% python3 -q
>>> import numpy as np
>>> np.set_printoptions(precision=2, suppress=True, linewidth=120, floatmode="fixed")
>>> K = np.array([[-1.56, 0.24, 1.24, 0.36],
...     [-1.19, -0.09, 2.73, 3.06],
...     [1.33, -0.27, -0.63, 0.36],
...     [-0.84, 0.36, -0.84, -2.16],
...     [-2.57, 0.63, 0.51, -1.8],
...     [-1.6, 0.3, 0.92, -0.18]])
>>> # null space of dimension 2
>>> np.round(np.linalg.norm(K, 2) / np.linalg.norm(K), 2)
np.float64(0.75)
>>> [round(float(x), 2) for x in np.linalg.svd(K, compute_uv=False)[:3]]
[5.0, 4.47, 0.0]
>>> Uu, sv, Vh = np.linalg.svd(K)
>>> V = Vh[:(sv > 1e-8).sum()]
>>> rng = np.random.default_rng(5250)
>>> x0 = K[5] + 3 * K[2] + rng.integers(2) * np.eye(4)[0]
>>> x0
array([ 2.39, -0.51, -0.97,  0.90])
>>> V.T @ V
array([[ 0.75, -0.15, -0.35,  0.21],
       [-0.15,  0.04,  0.03, -0.11],
       [-0.35,  0.03,  0.45,  0.35],
       [ 0.21, -0.11,  0.35,  0.76]])
>>> arr = np.load("w.npy")
>>> arr
array([[ 3.75,  6.74, 24.47],
       [ 2.09,  4.44, 24.02],
       [ 3.22,  5.01, 24.39],
       [ 4.79,  6.20, 23.06],
       [ 1.48,  4.19, 23.85],
       [ 4.30,  7.39, 23.00],
       [ 2.08,  5.91, 25.23],
       [ 2.51,  6.71, 24.56],
       [ 2.37,  4.19, 23.88],
       [ 3.35,  5.08, 25.16],
       [ 2.72,  5.47, 24.51],
       [ 4.22,  5.69, 23.60],
       [ 4.07,  6.89, 23.86],
       [ 2.10,  6.50, 24.43],
       [ 3.31,  6.35, 22.80],
       [ 2.74,  5.65, 24.72],
       [ 3.98,  5.54, 25.00],
       [ 3.23,  8.71, 22.38],
       [ 2.93,  5.21, 23.21],
       [ 2.35,  6.78, 25.42],
       [ 2.84,  7.20, 23.26]])
>>> d = np.linalg.norm(arr[:, None] - arr[None], axis=-1)
>>> d[:5, :5]
array([[0.00, 2.87, 1.81, 1.83, 3.47],
       [2.87, 0.00, 1.32, 3.36, 0.68],
       [1.81, 1.32, 0.00, 2.38, 2.00],
       [1.83, 3.36, 2.38, 0.00, 3.95],
       [3.47, 0.68, 2.00, 3.95, 0.00]])
>>> (d + 1e9 * np.eye(21)).round(6).argmin(axis=1)
array([12,  8, 10, 11,  1, 12, 15, 13,  1,  2, 15,  3,  0,  7, 20, 10,  9, 20,  2,  7, 14])
>>> np.unravel_index(d.round(6).argmax(), d.shape)
(np.int64(4), np.int64(17))
>>> d.shape
(21, 21)
